$ python -q
>>> import numpy as np
>>> np.set_printoptions(precision=1, suppress=True, linewidth=160)
>>> M = np.arange(80).reshape(8, 10) + 4
>>> M
array([[ 4,  5,  6,  7,  8,  9, 10, 11, 12, 13],
       [14, 15, 16, 17, 18, 19, 20, 21, 22, 23],
       [24, 25, 26, 27, 28, 29, 30, 31, 32, 33],
       [34, 35, 36, 37, 38, 39, 40, 41, 42, 43],
       [44, 45, 46, 47, 48, 49, 50, 51, 52, 53],
       [54, 55, 56, 57, 58, 59, 60, 61, 62, 63],
       [64, 65, 66, 67, 68, 69, 70, 71, 72, 73],
       [74, 75, 76, 77, 78, 79, 80, 81, 82, 83]])
>>> U, sig, Vt = np.linalg.svd(M)
>>> vecs = Vt[:(sig > 1e-8).sum()]
>>> rng = np.random.default_rng(9040)
>>> x0 = M[4] + -2 * M[7] + rng.integers(2) * np.eye(10)[4]
>>> x0
array([-104., -105., -106., -107., -107., -109., -110., -111., -112., -113.])
>>> np.round(np.linalg.norm(x0 - vecs.T @ vecs @ x0), 1)
np.float64(0.9)
>>> print(np.diag(vecs.T @ vecs))
[0.3 0.2 0.2 0.1 0.1 0.1 0.1 0.2 0.2 0.3]
>>> np.round(vecs.T @ vecs, 1) + 0
array([[ 0.3,  0.3,  0.2,  0.2,  0.1,  0.1,  0. ,  0. , -0.1, -0.1],
       [ 0.3,  0.2,  0.2,  0.2,  0.1,  0.1,  0. ,  0. ,  0. , -0.1],
       [ 0.2,  0.2,  0.2,  0.1,  0.1,  0.1,  0.1,  0. ,  0. ,  0. ],
       [ 0.2,  0.2,  0.1,  0.1,  0.1,  0.1,  0.1,  0.1,  0. ,  0. ],
       [ 0.1,  0.1,  0.1,  0.1,  0.1,  0.1,  0.1,  0.1,  0.1,  0.1],
       [ 0.1,  0.1,  0.1,  0.1,  0.1,  0.1,  0.1,  0.1,  0.1,  0.1],
       [ 0. ,  0. ,  0.1,  0.1,  0.1,  0.1,  0.1,  0.1,  0.2,  0.2],
       [ 0. ,  0. ,  0. ,  0.1,  0.1,  0.1,  0.1,  0.2,  0.2,  0.2],
       [-0.1,  0. ,  0. ,  0. ,  0.1,  0.1,  0.2,  0.2,  0.2,  0.3],
       [-0.1, -0.1,  0. ,  0. ,  0.1,  0.1,  0.2,  0.2,  0.3,  0.3]])
>>> W0 = np.array([[-1, 0, -1, 0], [5, -5, 5, -5], [-1, 0, -1, 0], [5, -5, 5, -5]])
>>> round(np.linalg.norm(W0, 2) / np.linalg.norm(W0), 1)
np.float64(1.0)
>>> U, sig, Vt = np.linalg.svd(W0)
>>> sig.round(1) + 0
array([14.2,  1.4,  0. ,  0. ])
>>> Y = U[:, :2] @ np.diag(sig[:2]) @ Vt[:2]
>>> round(float(np.linalg.norm(W0 - Y, 2)), 1), round(sig[2], 1)
(0.0, np.float64(0.0))
>>> np.round(np.linalg.norm(W0 - Y) / np.linalg.norm(W0), 1)
np.float64(0.0)
>>> round(float(np.linalg.norm(W0, "nuc")), 1)
15.6
>>> round(float(np.linalg.norm(W0) ** 2 / np.linalg.norm(W0, 2) ** 2), 1)
1.0
>>> Y = W0 + rng.integers(-2, 3, (4, 2)) @ rng.integers(-2, 3, (2, 4))
>>> Y
array([[ 7, -2,  5, -4],
       [ 9, -7,  7, -7],
       [ 5, -1,  4, -3],
       [ 5, -5,  5, -5]])
>>> print(Y - W0)
[[ 8 -2  6 -4]
 [ 4 -2  2 -2]
 [ 6 -1  5 -3]
 [ 0  0  0  0]]
>>> np.round(np.linalg.svd(Y - W0, compute_uv=False), 1) + 0
array([14.7,  1.5,  0. ,  0. ])
>>> W = np.array([[0, 1, 0, 2, 5, 1],
...     [5, 0, 2, 4, 3, 1],
...     [2, 0, 0, 0, 2, 3],
...     [0, 3, 3, 2, 1, 4]])
>>> b = np.array([2, 2, 0, -3, -3, -3])
>>> H = np.maximum(Y @ W + b, 0)
>>> print((H > 0).astype(int))
[[1 0 0 0 1 1]
 [0 0 0 0 1 0]
 [1 0 0 0 1 1]
 [0 0 0 0 1 0]]
>>> H
array([[ 2,  0,  0,  0, 32,  1],
       [ 0,  0,  0,  0, 28,  0],
       [ 5,  0,  0,  0, 24,  1],
       [ 0,  0,  0,  0, 12,  0]])
>>> np.linalg.matrix_rank(H)
np.int64(3)
>>> basis = np.array([[-2, 0, -2],
...     [-3, 2, 3],
...     [3, -3, -1],
...     [2, 3, -3],
...     [3, 3, -3],
...     [2, 2, -2]])
>>> print((H @ basis).round(6).argmax(axis=1))
[1 0 1 0]
>>> H @ basis
array([[  94,   98, -102],
       [  84,   84,  -84],
       [  64,   74,  -84],
       [  36,   36,  -36]])
>>> K = np.array([[0.0, 1.0, 1.0, 1.0, 1.0, 1.0, 1.0, 1.0],
...     [1.0, 0.0, 1.0, 1.0, 1.0, 1.0, 1.0, 1.0],
...     [1.0, 1.0, 0.0, 1.0, 1.0, 1.0, 1.0, 1.0],
...     [1.0, 1.0, 1.0, 0.0, 1.0, 1.0, 1.0, 1.0],
...     [1.0, 1.0, 1.0, 1.0, 0.0, 1.0, 1.0, 1.0],
...     [1.0, 1.0, 1.0, 1.0, 1.0, 0.0, 1.0, 1.0],
...     [1.0, 1.0, 1.0, 1.0, 1.0, 1.0, 0.0, 1.0],
...     [1.0, 1.0, 1.0, 1.0, 1.0, 1.0, 1.0, 0.0]])
>>> evals, vecs = np.linalg.eigh(K)
>>> np.round(vecs @ np.diag(evals) @ vecs.T, 1) + 0
array([[0., 1., 1., 1., 1., 1., 1., 1.],
       [1., 0., 1., 1., 1., 1., 1., 1.],
       [1., 1., 0., 1., 1., 1., 1., 1.],
       [1., 1., 1., 0., 1., 1., 1., 1.],
       [1., 1., 1., 1., 0., 1., 1., 1.],
       [1., 1., 1., 1., 1., 0., 1., 1.],
       [1., 1., 1., 1., 1., 1., 0., 1.],
       [1., 1., 1., 1., 1., 1., 1., 0.]])
>>> (evals > 1e-8).sum(), (evals < -1e-8).sum()
(np.int64(1), np.int64(7))
>>> print(np.round(vecs.T @ K @ vecs, 1) + 0)
[[-1.  0.  0.  0.  0.  0.  0.  0.]
 [ 0. -1.  0.  0.  0.  0.  0.  0.]
 [ 0.  0. -1.  0.  0.  0.  0.  0.]
 [ 0.  0.  0. -1.  0.  0.  0.  0.]
 [ 0.  0.  0.  0. -1.  0.  0.  0.]
 [ 0.  0.  0.  0.  0. -1.  0.  0.]
 [ 0.  0.  0.  0.  0.  0. -1.  0.]
 [ 0.  0.  0.  0.  0.  0.  0.  7.]]
>>> np.linalg.eigvalsh(K @ K)
array([ 1.,  1.,  1.,  1.,  1.,  1.,  1., 49.])
>>> np.unique(evals.round(6) + 0, return_counts=True)[1]
array([7, 1])
>>> K @ np.ones(8)
array([7., 7., 7., 7., 7., 7., 7., 7.])
>>> (K @ K)[0]
array([7., 6., 6., 6., 6., 6., 6., 6.])
>>> np.sort(np.abs(np.fft.fft(K[0]))), np.sort(np.linalg.svd(K, compute_uv=False))
(array([1., 1., 1., 1., 1., 1., 1., 7.]), array([1., 1., 1., 1., 1., 1., 1., 7.]))
>>> np.allclose(K @ K.T, K.T @ K)
True
>>> print(K.shape)
(8, 8)
>>> np.abs(K).max()
np.float64(1.0)
>>> np.linalg.svd(K, compute_uv=False)
array([7., 1., 1., 1., 1., 1., 1., 1.])
>>> K - K[0]
array([[ 0.,  0.,  0.,  0.,  0.,  0.,  0.,  0.],
       [ 1., -1.,  0.,  0.,  0.,  0.,  0.,  0.],
       [ 1.,  0., -1.,  0.,  0.,  0.,  0.,  0.],
       [ 1.,  0.,  0., -1.,  0.,  0.,  0.,  0.],
       [ 1.,  0.,  0.,  0., -1.,  0.,  0.,  0.],
       [ 1.,  0.,  0.,  0.,  0., -1.,  0.,  0.],
       [ 1.,  0.,  0.,  0.,  0.,  0., -1.,  0.],
       [ 1.,  0.,  0.,  0.,  0.,  0.,  0., -1.]])
>>> np.linalg.matrix_rank(K)
np.int64(8)
>>> print(K.sum(axis=0))
[7. 7. 7. 7. 7. 7. 7. 7.]
>>> np.count_nonzero(K)
np.int64(56)
>>> round(np.linalg.norm(K[0] - K[6]), 1)
np.float64(1.4)
>>> round(float(np.linalg.norm(K, "nuc")), 1)
14.0
>>> np.linalg.norm(K, axis=1)
array([2.6, 2.6, 2.6, 2.6, 2.6, 2.6, 2.6, 2.6])
>>> K[0] @ K[6]
np.float64(6.0)
>>> round(np.linalg.norm(K, 1), 1), np.round(np.linalg.norm(K, np.inf), 1)
(np.float64(7.0), np.float64(7.0))
>>> A = np.load("w.npy")
>>> A
array([[  1,  -3,   9, -27],
       [  1,  -2,   4,  -8],
       [  1,  -1,   1,  -1],
       [  1,   0,   0,   0],
       [  1,   1,   1,   1],
       [  1,   2,   4,   8],
       [  1,   3,   9,  27],
       [  1,   4,  16,  64],
       [  1,   5,  25, 125]])
>>> Y = np.c_[A[:, :3] @ np.array([[2, 3, 3], [2, 0, 0], [1, 0, 2]]), np.array([1, 2, 1, 2, 1, 1, 2, 1, 0])]
>>> Y
array([[ 5,  3, 21,  1],
       [ 2,  3, 11,  2],
       [ 1,  3,  5,  1],
       [ 2,  3,  3,  2],
       [ 5,  3,  5,  1],
       [10,  3, 11,  1],
       [17,  3, 21,  2],
       [26,  3, 35,  1],
       [37,  3, 53,  0]])
>>> np.round(np.linalg.lstsq(A, Y[:, 0])[0], 1) + 0
array([2., 2., 1., 0.])
>>> np.linalg.matrix_rank(Y)
np.int64(4)
